In [1]: import numpy as np

In [2]: from numpy import linalg as LA

In [3]: np.set_printoptions(precision=1, suppress=True, linewidth=140)

In [4]: M = np.load("mat.npy")

In [5]: M
Out[5]: 
array([[1, 0, 0],
       [0, 0, 1],
       [0, 1, 0]])

In [6]: O = M.astype(float).copy()

In [7]: for j in range(3):
   ...:     O[:, j] -= O[:, :j] @ (O[:, :j].T @ O[:, j])
   ...:     O[:, j] /= LA.norm(O[:, j])
   ...: 

In [8]: O.T @ O
Out[8]: 
array([[1., 0., 0.],
       [0., 1., 0.],
       [0., 0., 1.]])

In [9]: O.T @ M
Out[9]: 
array([[1., 0., 0.],
       [0., 1., 0.],
       [0., 0., 1.]])

In [10]: f = np.array([9, 9, 3])

In [11]: Y = M + np.outer(f, np.eye(3)[0])

In [12]: LA.matrix_rank(Y - M)
Out[12]: np.int64(1)

In [13]: np.round(LA.det(Y) / LA.det(M), 1), round(1 + LA.solve(M, f)[0], 1)
Out[13]: (np.float64(10.0), np.float64(10.0))

In [14]: LA.matrix_rank(LA.inv(Y) - LA.inv(M), tol=1e-8)
Out[14]: np.int64(1)

In [15]: Y
Out[15]: 
array([[10.,  0.,  0.],
       [ 9.,  0.,  1.],
       [ 3.,  1.,  0.]])

In [16]: feats = np.load("x.npy")

In [17]: feats
Out[17]: 
array([[-5.,  2.,  0.],
       [ 2.,  8.,  2.],
       [ 0.,  2.,  1.]])

In [18]: Y = LA.inv(feats)

In [19]: Y
Out[19]: 
array([[-0.2,  0.1, -0.2],
       [ 0.1,  0.2, -0.4],
       [-0.2, -0.4,  1.8]])

In [20]: round(LA.slogdet(feats)[0], 1)
Out[20]: np.float64(-1.0)

In [21]: arr = np.array([[-4, -1, -5, -4, 2],
    ...:     [-1, -4, -1, -5, -4],
    ...:     [-5, -1, -4, -1, -5],
    ...:     [-4, -5, -1, -4, -1],
    ...:     [2, -4, -5, -1, -4]])

In [22]: hat = np.triu(np.array([[2, 3, 0, 1, 2],
    ...:     [1, 1, 3, 1, 0],
    ...:     [3, 3, 3, 2, 3],
    ...:     [3, 3, 0, 1, 2],
    ...:     [0, 0, 1, 0, 2]]), 1) + np.eye(5)

In [23]: Y = hat @ arr @ LA.inv(hat)

In [24]: hat @ arr - arr @ hat
Out[24]: 
array([[ -3., -13., -11.,  -6.,  10.],
       [-19.,  -5.,  -1.,   0.,  -1.],
       [ -2.,  -7., -14.,   3.,  10.],
       [  4.,   4.,   5.,   9.,  11.],
       [  0.,  -6.,  12.,  12.,  13.]])

In [25]: round(float(LA.det(Y)), 1)
Out[25]: -5730.0

In [26]: ev, vecs = LA.eigh(arr)

In [27]: np.round(vecs.T @ arr @ vecs, 1) + 0
Out[27]: 
array([[-14.2,   0. ,   0. ,   0. ,   0. ],
       [  0. ,  -7.1,   0. ,   0. ,   0. ],
       [  0. ,   0. ,  -5.6,   0. ,   0. ],
       [  0. ,   0. ,   0. ,   2.1,   0. ],
       [  0. ,   0. ,   0. ,   0. ,   4.8]])

In [28]: LA.eigvalsh(arr + -1 * np.eye(5))
Out[28]: array([-15.2,  -8.1,  -6.6,   1.1,   3.8])

In [29]: vecs @ np.diag(ev) @ vecs.T
Out[29]: 
array([[-4., -1., -5., -4.,  2.],
       [-1., -4., -1., -5., -4.],
       [-5., -1., -4., -1., -5.],
       [-4., -5., -1., -4., -1.],
       [ 2., -4., -5., -1., -4.]])

In [30]: LA.eigvalsh(arr @ arr)
Out[30]: array([  4.5,  22.9,  31.8,  50.5, 200.3])

In [31]: E = np.load("block8.npy")

In [32]: E.round(1) + 0
Out[32]: 
array([[-0.1,  0.1,  0.4, -0.7, -0.6],
       [ 0.5, -0.6,  0.4,  0.3, -0.3],
       [-0.1, -0.2, -0.8,  0.1, -0.6],
       [ 0.8,  0.4, -0.3, -0.2,  0. ],
       [ 0.1, -0.6, -0.2, -0.6,  0.5]])

In [33]: np.round(E.T @ E, 1) + 0
Out[33]: 
array([[1., 0., 0., 0., 0.],
       [0., 1., 0., 0., 0.],
       [0., 0., 1., 0., 0.],
       [0., 0., 0., 1., 0.],
       [0., 0., 0., 0., 1.]])

In [34]: np.round(E @ E.T, 1) + 0
Out[34]: 
array([[1., 0., 0., 0., 0.],
       [0., 1., 0., 0., 0.],
       [0., 0., 1., 0., 0.],
       [0., 0., 0., 1., 0.],
       [0., 0., 0., 0., 1.]])

In [35]: LA.svd(E, compute_uv=False)
Out[35]: array([1., 1., 1., 1., 1.])

In [36]: round(E[:, 3] @ E[:, 4], 1)
Out[36]: np.float64(-0.0)

In [37]: t3 = np.stack([E, -2 * E, E[::-1]])

In [38]: t3.shape
Out[38]: (3, 5, 5)

In [39]: LA.norm(t3, axis=(1, 2))
Out[39]: array([2.2, 4.5, 2.2])

In [40]: LA.matrix_rank(t3.reshape(3, -1))
Out[40]: np.int64(2)

In [41]: np.einsum("bij,cij->bc", t3, t3)
Out[41]: 
array([[  5., -10.,   1.],
       [-10.,  20.,  -2.],
       [  1.,  -2.,   5.]])

In [42]: LA.det(t3)
Out[42]: array([  1., -32.,   1.])

In [43]: (t3 @ E.T).shape
Out[43]: (3, 5, 5)

In [44]: round(LA.det(2 * E), 1), round(LA.det(E), 1)
Out[44]: (np.float64(32.0), np.float64(1.0))

In [45]: round(float(LA.det(E[::-1])), 1)
Out[45]: 1.0

In [46]: np.round(LA.det(E.T), 1)
Out[46]: np.float64(1.0)

In [47]: LA.eigvals(E)
Out[47]: array([ 1. +0.j , -0.1+1.j , -0.1-1.j , -0.9+0.3j, -0.9-0.3j])

In [48]: np.round(np.diff(E, axis=0), 1) + 0
Out[48]: 
array([[ 0.6, -0.7,  0. ,  1. ,  0.3],
       [-0.7,  0.4, -1.1, -0.2, -0.3],
       [ 1. ,  0.7,  0.5, -0.2,  0.6],
       [-0.8, -1. ,  0.1, -0.4,  0.5]])

In [49]: LA.matrix_rank(E)
Out[49]: np.int64(5)

In [50]: E.sum(axis=0)
Out[50]: array([ 1.2, -1. , -0.6, -1.1, -1. ])

In [51]: np.round(E - E[0], 1) + 0
Out[51]: 
array([[ 0. ,  0. ,  0. ,  0. ,  0. ],
       [ 0.6, -0.7,  0. ,  1. ,  0.3],
       [-0.1, -0.3, -1.1,  0.8,  0. ],
       [ 0.9,  0.3, -0.7,  0.5,  0.6],
       [ 0.1, -0.7, -0.6,  0.1,  1.1]])

In [52]: round(np.abs(E).max(), 1)
Out[52]: np.float64(0.8)

In [53]: E.mean(axis=0)
Out[53]: array([ 0.2, -0.2, -0.1, -0.2, -0.2])

In [54]: np.round(LA.norm(E), 1)
Out[54]: np.float64(2.2)

In [55]: W0 = np.loadtxt("a.csv", delimiter=",")

In [56]: W0
Out[56]: 
array([[-1., -2.,  2.,  2., -2.],
       [ 2.,  1.,  5.,  5.,  1.],
       [ 4.,  3.,  7.,  7.,  3.],
       [ 1.,  0.,  4.,  4.,  0.]])

In [57]: np.round(E @ E, 1) + 0
Out[57]: 
array([[-0.6, -0.1,  0.1,  0.6, -0.5],
       [-0.2,  0.7, -0.4, -0.4, -0.5],
       [ 0. ,  0.7,  0.6,  0.3,  0.3],
       [ 0. , -0.2,  0.7, -0.5, -0.4],
       [-0.7, -0.1,  0.1, -0.4,  0.5]])

In [58]: np.sort(np.abs(LA.eigvals(E)))
Out[58]: array([1., 1., 1., 1., 1.])

In [59]: np.allclose(E @ E.T, E.T @ E)
Out[59]: True

In [60]: np.round(np.trace(LA.pinv(W0) @ W0), 1)
Out[60]: np.float64(2.0)

In [61]: np.round(W0 @ LA.pinv(W0) @ W0, 1) + 0
Out[61]: 
array([[-1., -2.,  2.,  2., -2.],
       [ 2.,  1.,  5.,  5.,  1.],
       [ 4.,  3.,  7.,  7.,  3.],
       [ 1.,  0.,  4.,  4.,  0.]])

In [62]: LA.lstsq(W0[:-1].T, W0[-1])[2]
Out[62]: np.int32(2)

In [63]: np.allclose(W0[:-1].T @ LA.lstsq(W0[:-1].T, W0[-1])[0], W0[-1])
Out[63]: True

In [64]: K = np.load("arr.npy")

In [65]: K
Out[65]: 
array([[ 0,  0,  0],
       [62, 54, 31],
       [20, 19, 16],
       [ 0,  0,  0],
       [ 0,  0,  0],
       [15, 22, 48],
       [42, 38, 27],
       [ 0,  0,  0],
       [59, 60, 70],
       [47, 49, 61],
       [30, 34, 51],
       [ 0,  0,  0],
       [ 0,  0,  0],
       [48, 40, 15],
       [ 0,  0,  0],
       [ 0,  0,  0],
       [47, 42, 28],
       [ 0,  0,  0],
       [ 4,  2,  0],
       [ 0,  0,  0],
       [ 3,  4,  6],
       [ 0,  0,  0],
       [ 0,  0,  0],
       [78, 71, 54],
       [14, 10,  0],
       [ 6, 12, 33]])

In [66]: np.argsort(-LA.norm(K, axis=0).round(6), kind="stable")[:3]
Out[66]: array([0, 1, 2])

In [67]: LA.cond(K) > 100
Out[67]: np.True_

In [68]: np.round(LA.norm(K, 2) / LA.norm(K), 1)
Out[68]: np.float64(1.0)

In [69]: LA.matrix_rank(K, rtol=0.1)
Out[69]: np.int64(2)

In [70]: cen = (K - K.mean(axis=0)) / K.std(axis=0)

In [71]: cen.std(axis=0)
Out[71]: array([1., 1., 1.])

In [72]: np.argwhere(np.abs(cen) > 2)
Out[72]: 
array([[ 8,  2],
       [23,  0],
       [23,  1]])

In [73]: coef = LA.lstsq(np.delete(cen, 1, axis=1), cen[:, 1])[0]

In [74]: np.round(1 - np.var(cen[:, 1] - np.delete(cen, 1, axis=1) @ coef), 1)
Out[74]: np.float64(1.0)

In [75]: coef
Out[75]: array([0.8, 0.2])

In [76]: round(LA.norm(K, 2), 1)
Out[76]: np.float64(249.1)

In [77]: np.round(LA.norm(K) ** 2 / LA.norm(K, 2) ** 2, 1)
Out[77]: np.float64(1.1)

In [78]: round(float(LA.norm(K, 1)), 1), np.round(LA.norm(K, np.inf), 1)
Out[78]: (475.0, np.float64(203.0))

In [79]: basis = K[[25, 21]].astype(float)

In [80]: for _ in range(6):
    ...:     z = LA.norm(K[:, None] - basis, axis=-1).argmin(axis=1)
    ...:     basis = np.array([K[z == j].mean(axis=0) for j in range(2)])
    ...: 

In [81]: z
Out[81]: array([1, 0, 1, 1, 1, 0, 0, 1, 0, 0, 0, 1, 1, 0, 1, 1, 0, 1, 1, 1, 1, 1, 1, 0, 1, 1])

In [82]: np.bincount(z)
Out[82]: array([ 9, 17])

In [83]: J = np.load("m.npy")

In [84]: J
Out[84]: 
array([[ 0,  0,  0],
       [ 0,  8,  0],
       [ 0,  0,  0],
       [14, 14, 14],
       [35,  2, 15],
       [ 0,  0,  0],
       [22, 23, 22],
       [ 2, 29, 18],
       [ 0,  0,  0],
       [ 0,  0,  0],
       [ 0,  0,  0],
       [ 0,  0,  0],
       [ 0,  0,  0],
       [ 0,  0,  0]])

In [85]: cen = J - J.mean(axis=0)

In [86]: vecs = LA.svd(cen)[2][:2]

In [87]: Y = cen - cen @ vecs.T @ vecs

In [88]: np.round(np.cov(cen @ vecs.T, rowvar=False), 1) + 0
Out[88]: 
array([[206.6,   0. ],
       [  0. ,  72.3]])

In [89]: (cen @ vecs.T).std(axis=0)
Out[89]: array([13.8,  8.2])

In [90]: np.round(LA.norm(Y) / LA.norm(cen), 1)
Out[90]: np.float64(0.1)

In [91]: t3 = np.stack([J, 2 * J, J[::-1]])

In [92]: t3.sum(axis=0)
Out[92]: 
array([[  0,   0,   0],
       [  0,  24,   0],
       [  0,   0,   0],
       [ 42,  42,  42],
       [105,   6,  45],
       [  0,   0,   0],
       [ 68,  98,  84],
       [ 28, 110,  76],
       [  0,   0,   0],
       [ 35,   2,  15],
       [ 14,  14,  14],
       [  0,   0,   0],
       [  0,   8,   0],
       [  0,   0,   0]])

In [93]: (t3 @ J.T).shape
Out[93]: (3, 14, 14)

In [94]: LA.matrix_rank(t3.reshape(3, -1))
Out[94]: np.int64(2)

In [95]: t3.shape
Out[95]: (3, 14, 3)

In [96]: A = np.minimum.outer(np.arange(1, 5), np.arange(1, 5)) * 4

In [97]: A
Out[97]: 
array([[ 4,  4,  4,  4],
       [ 4,  8,  8,  8],
       [ 4,  8, 12, 12],
       [ 4,  8, 12, 16]])

In [98]: Y = np.array([[1, 0], [4, 3], [0, 2], [2, 1]])

In [99]: np.einsum("ij->j", A)
Out[99]: array([16, 28, 36, 40])

In [100]: Y.T @ A.T
Out[100]: 
array([[28, 52, 60, 68],
       [24, 48, 60, 64]])

In [101]: np.einsum("ik,kj->ji", A, Y)
Out[101]: 
array([[28, 52, 60, 68],
       [24, 48, 60, 64]])

In [102]: Y = LA.inv(A)

In [103]: (np.abs(Y) > 1e-9).astype(int)
Out[103]: 
array([[1, 1, 0, 0],
       [1, 1, 1, 0],
       [0, 1, 1, 1],
       [0, 0, 1, 1]])

In [104]: round(float(LA.det(A) * LA.det(Y)), 1)
Out[104]: 1.0

In [105]: f = np.array([-2, -2, -2, 1])

In [106]: Y = A + np.outer(f, np.eye(4)[3])

In [107]: LA.matrix_rank(LA.inv(Y) - LA.inv(A), tol=1e-8)
Out[107]: np.int64(1)

In [108]: np.round(LA.det(Y) / LA.det(A), 1), round(float(1 + LA.solve(A, f)[3]), 1)
Out[108]: (np.float64(1.8), 1.8)

In [109]: Y
Out[109]: 
array([[ 4.,  4.,  4.,  2.],
       [ 4.,  8.,  8.,  6.],
       [ 4.,  8., 12., 10.],
       [ 4.,  8., 12., 17.]])
